$ python3 -q
>>> import numpy as np
>>> import numpy.linalg as la
>>> np.set_printoptions(precision=2, suppress=True, linewidth=200, floatmode="fixed")
>>> F = np.load("m.npy")
>>> print(F)
[[1.00 2.00]
 [0.00 8.00]]
>>> q, evecs = la.qr(F[:, :1])[0], la.qr(F[:, 1:])[0]
>>> sv = la.svd(q.T @ evecs, compute_uv=False)
>>> print(round(float(la.norm(q @ q.T - evecs @ evecs.T, 2)), 2))
0.97
>>> rng = np.random.default_rng(11)
>>> lab = rng.permutation(2)
>>> B = F[:, lab] * rng.choice([-1, 1], 2)
>>> B
array([[-2.00,  1.00],
       [-8.00,  0.00]])
>>> left, _, vt = la.svd(F.T @ B)
>>> np.round(left @ vt, 2) + 0
array([[ 0.00,  1.00],
       [-1.00,  0.00]])
>>> np.round(la.lstsq(F, B)[0], 2) + 0
array([[ 0.00,  1.00],
       [-1.00,  0.00]])
>>> lab
array([1, 0])
>>> x0 = np.array([3, -3])
>>> y = F @ x0
>>> y
array([ -3.00, -24.00])
>>> la.solve(F, y)
array([ 3.00, -3.00])
>>> la.solve(F, F[:, 0])
array([1.00, 0.00])
>>> la.solve(F, y + F[:, 1])
array([ 3.00, -2.00])
>>> mat = np.array([[3, 3, 3, 3, 3],
...     [3, 6, 6, 6, 6],
...     [3, 6, 9, 9, 9],
...     [3, 6, 9, 12, 12],
...     [3, 6, 9, 12, 15]])
>>> T = np.stack([mat, -1 * mat, mat[::-1]])
>>> la.matrix_rank(T.reshape(3, -1))
np.int64(2)
>>> print(T.shape)
(3, 5, 5)
>>> la.det(T)
array([ 243.00, -243.00,  243.00])
>>> la.matrix_rank(T)
array([5, 5, 5])
>>> (T @ mat.T).shape
(3, 5, 5)
>>> T.sum(axis=0)
array([[ 3,  6,  9, 12, 15],
       [ 3,  6,  9, 12, 12],
       [ 3,  6,  9,  9,  9],
       [ 3,  6,  6,  6,  6],
       [ 3,  3,  3,  3,  3]])
>>> x0 = np.array([-2, -2, -3, 3, -3])
>>> y = mat @ x0
>>> b, lr = np.zeros(5), 1 / la.norm(mat, 2) ** 2
>>> for i in range(6):
...     b -= lr * mat.T @ (mat @ b - y)
...     if i % 1 == 0: print(i, round(la.norm(mat @ b - y), 2))
... 
0 10.12
1 10.02
2 9.93
3 9.83
4 9.74
5 9.64
>>> b
array([-0.51, -0.92, -1.18, -1.32, -1.43])
>>> x0 = np.ones(5)
>>> for _ in range(6):
...     x0 = mat @ x0
...     x0 /= la.norm(x0)
...     print(round(x0 @ mat @ x0, 2))
... 
36.98
37.03
37.03
37.03
37.03
37.03
>>> x0
array([0.17, 0.33, 0.46, 0.55, 0.60])
>>> W0 = np.load("case4.npy")
>>> W0
array([[5.00, 4.00, 0.00],
       [4.00, 5.00, 0.00],
       [0.00, 0.00, 5.00]])
>>> w, evecs = la.eigh(W0)
>>> np.unique(w.round(6) + 0, return_counts=True)[1]
array([1, 1, 1])
>>> la.svd(W0, compute_uv=False)
array([9.00, 5.00, 1.00])
>>> w
array([1.00, 5.00, 9.00])
>>> la.eigvalsh(W0 + 4 * np.eye(3))
array([ 5.00,  9.00, 13.00])
>>> cent = np.array([[2, 0, 9], [2, 3, 3], [4, 1, 3]])
>>> A = (rng.random((29, 3)) < 0.25) @ cent
>>> print(A)
[[ 6  4  6]
 [ 6  4  6]
 [ 0  0  0]
 [ 0  0  0]
 [ 2  0  9]
 [ 0  0  0]
 [ 2  3  3]
 [ 0  0  0]
 [ 2  0  9]
 [ 2  0  9]
 [ 2  0  9]
 [ 6  1 12]
 [ 6  4  6]
 [ 2  0  9]
 [ 0  0  0]
 [ 4  3 12]
 [ 4  1  3]
 [ 2  0  9]
 [ 4  1  3]
 [ 4  3 12]
 [ 2  3  3]
 [ 4  3 12]
 [ 2  3  3]
 [ 8  4 15]
 [ 0  0  0]
 [ 2  3  3]
 [ 0  0  0]
 [ 0  0  0]
 [ 6  4  6]]
>>> x0 = np.array([0, -4, 0])
>>> y = A @ x0
>>> y
array([-16, -16,   0,   0,   0,   0, -12,   0,   0,   0,   0,  -4, -16,   0,   0, -12,  -4,   0,  -4, -12, -12, -12, -12, -16,   0, -12,   0,   0, -16])
>>> print(np.round(la.solve(A.T @ A, A.T @ y), 2) + 0)
[ 0.00 -4.00  0.00]
>>> np.round(la.lstsq(A, y)[0], 2) + 0
array([ 0.00, -4.00,  0.00])
>>> y = y + 0.02 * rng.normal(size=29)
>>> y.round(2) + 0
array([-16.00, -15.97,   0.04,  -0.04,  -0.01,   0.01, -11.97,   0.01,  -0.01,   0.01,   0.00,  -4.00, -16.01,   0.01,   0.01, -12.00,  -4.00,  -0.03,  -4.01, -11.98, -12.00, -12.03, -11.97, -15.99,
         0.04, -12.00,  -0.01,  -0.03, -15.97])
>>> b, *_ = la.lstsq(A, y)
>>> np.round(A.T @ (y - A @ b), 2) + 0
array([0.00, 0.00, 0.00])
>>> print(b.round())
[-0.00 -4.00 -0.00]
>>> [round(float(la.norm(la.solve(A.T @ A + lam * np.eye(3), A.T @ y))), 2) for lam in (0, 1, 10, 100)]
[3.99, 3.87, 3.17, 1.7]
>>> cent = A[[19, 4]].astype(float)
>>> for _ in range(7):
...     lab = la.norm(A[:, None] - cent, axis=-1).argmin(axis=1)
...     cent = np.array([A[lab == j].mean(axis=0) for j in range(2)])
... 
>>> lab
array([0, 0, 1, 1, 0, 1, 1, 1, 0, 0, 0, 0, 0, 0, 1, 0, 1, 0, 1, 0, 1, 0, 1, 0, 1, 1, 1, 1, 0])
>>> np.bincount(lab)
array([15, 14])
>>> B = np.c_[A[:, :1] @ np.array([[-1]]), np.array([0, 2, 2, 1, 0, 1, 2, 1, 1, 1, 0, 2, 1, 2, 0, 2, 0, 2, 0, 0, 1, 0, 1, 0, 2, 0, 0, 1, 1])]
>>> B
array([[-6,  0],
       [-6,  2],
       [ 0,  2],
       [ 0,  1],
       [-2,  0],
       [ 0,  1],
       [-2,  2],
       [ 0,  1],
       [-2,  1],
       [-2,  1],
       [-2,  0],
       [-6,  2],
       [-6,  1],
       [-2,  2],
       [ 0,  0],
       [-4,  2],
       [-4,  0],
       [-2,  2],
       [-4,  0],
       [-4,  0],
       [-2,  1],
       [-4,  0],
       [-2,  1],
       [-8,  0],
       [ 0,  2],
       [-2,  0],
       [ 0,  0],
       [ 0,  1],
       [-6,  1]])
>>> print(np.round(la.lstsq(A, B[:, 0])[0], 2) + 0)
[-1.00  0.00  0.00]
>>> print(np.round(la.norm(B - A @ la.lstsq(A, B)[0], axis=0), 2) + 0)
[0.00 5.35]
>>> print(la.norm(la.qr(A)[0].T @ B, axis=0) ** 2 / ((B ** 2).sum(axis=0) + 1e-12))
[1.00 0.32]
>>> lab = rng.permutation(3)
>>> B = A[:, lab] * rng.choice([-1, 1], 3)
>>> B
array([[  4,  -6,  -6],
       [  4,  -6,  -6],
       [  0,   0,   0],
       [  0,   0,   0],
       [  0,  -2,  -9],
       [  0,   0,   0],
       [  3,  -2,  -3],
       [  0,   0,   0],
       [  0,  -2,  -9],
       [  0,  -2,  -9],
       [  0,  -2,  -9],
       [  1,  -6, -12],
       [  4,  -6,  -6],
       [  0,  -2,  -9],
       [  0,   0,   0],
       [  3,  -4, -12],
       [  1,  -4,  -3],
       [  0,  -2,  -9],
       [  1,  -4,  -3],
       [  3,  -4, -12],
       [  3,  -2,  -3],
       [  3,  -4, -12],
       [  3,  -2,  -3],
       [  4,  -8, -15],
       [  0,   0,   0],
       [  3,  -2,  -3],
       [  0,   0,   0],
       [  0,   0,   0],
       [  4,  -6,  -6]])
>>> left, _, vt = la.svd(A.T @ B)
>>> np.round(la.lstsq(A, B)[0], 2) + 0
array([[ 0.00, -1.00,  0.00],
       [ 1.00,  0.00,  0.00],
       [ 0.00,  0.00, -1.00]])
>>> B = np.array([[0, 4, 0, -2, 5, 5, 3],
...     [0, 0, 0, -5, -5, -1, -4],
...     [-2, 0, 2, 4, -2, 4, 1]])
>>> arr = B.T @ B
>>> arr
array([[ 4,  0, -4, -8,  4, -8, -2],
       [ 0, 16,  0, -8, 20, 20, 12],
       [-4,  0,  4,  8, -4,  8,  2],
       [-8, -8,  8, 45,  7, 11, 18],
       [ 4, 20, -4,  7, 54, 22, 33],
       [-8, 20,  8, 11, 22, 42, 23],
       [-2, 12,  2, 18, 33, 23, 26]])
>>> # equal to its transpose
>>> G = arr.T @ arr
>>> np.trace(G), (arr ** 2).sum()
(np.int64(15501), np.int64(15501))
>>> (arr @ arr.T).shape
(7, 7)
>>> np.round(la.svd(arr, compute_uv=False) ** 2, 2) + 0
array([11949.60,  2622.86,   928.54,     0.00,     0.00,     0.00,     0.00])
>>> print(np.allclose(G, G.T))
True
>>> G
array([[ 180,  -40, -180, -520,  -50, -446, -264],
       [ -40, 1264,   40,   88, 2180, 1788, 1480],
       [-180,   40,  180,  520,   50,  446,  264],
       [-520,   88,  520, 2711, 1305, 1493, 1698],
       [ -50, 2180,   50, 1305, 4970, 3284, 3496],
       [-446, 1788,  446, 1493, 3284, 3426, 2760],
       [-264, 1480,  264, 1698, 3496, 2760, 2770]])
>>> la.matrix_rank(G)
np.int64(3)
>>> J = np.array([[0, 1, 1, 0], [1, 0, 0, 0], [0, 2, 2, 0], [-3, 1, 1, 0]])
>>> left, sv, vt = la.svd(J)
>>> sv.round(2) + 0
array([3.92, 2.58, 0.00, 0.00])
>>> np.argmax(sv[:-1] / (sv[1:] + 1e-6)) + 1
np.int64(2)
>>> B = left[:, :2] @ np.diag(sv[:2]) @ vt[:2]
>>> round(np.abs(J - B).max(), 2)
np.float64(0.0)
>>> la.matrix_rank(J, rtol=0.05)
np.int64(2)
>>> X = np.load("block18.npy")
>>> X
array([[ 0.00,  0.00,  0.00,  0.00,  2.00],
       [ 0.00,  0.00,  0.00,  0.00,  2.00],
       [ 0.00,  0.00,  0.00,  0.00, -2.00],
       [ 0.00,  0.00,  0.00,  0.00, -2.00],
       [ 2.00,  2.00, -2.00, -2.00,  0.00]])
>>> lab = rng.permutation(5)
>>> lab
array([0, 2, 3, 4, 1])
>>> B = X[lab][:, lab]
>>> np.allclose(B, X)
False
>>> np.diag(B)
array([0.00, 0.00, 0.00, 0.00, 0.00])
>>> np.trace(B)
np.float64(0.0)
>>> def softmax(z):
...     e = np.exp(z - z.max(axis=-1, keepdims=True))
...     return e / e.sum(axis=-1, keepdims=True)
... 
>>> softmax(X[4] + 4)
array([0.46, 0.46, 0.01, 0.01, 0.06])
>>> np.round(softmax(10 * X[4]), 2) + 0
array([0.50, 0.50, 0.00, 0.00, 0.00])
>>> softmax(X[4])
array([0.46, 0.46, 0.01, 0.01, 0.06])
>>> att = X @ X.T / np.sqrt(5)
>>> np.round(softmax(att), 2) + 0
array([[0.45, 0.45, 0.01, 0.01, 0.08],
       [0.45, 0.45, 0.01, 0.01, 0.08],
       [0.01, 0.01, 0.45, 0.45, 0.08],
       [0.01, 0.01, 0.45, 0.45, 0.08],
       [0.00, 0.00, 0.00, 0.00, 1.00]])
>>> softmax(att)[4] @ X
array([ 1.99,  1.99, -1.99, -1.99,  0.00])
>>> np.round(softmax(att + np.triu(np.full(att.shape, -np.inf), 1)), 2) + 0
array([[1.00, 0.00, 0.00, 0.00, 0.00],
       [0.50, 0.50, 0.00, 0.00, 0.00],
       [0.03, 0.03, 0.95, 0.00, 0.00],
       [0.01, 0.01, 0.49, 0.49, 0.00],
       [0.00, 0.00, 0.00, 0.00, 1.00]])
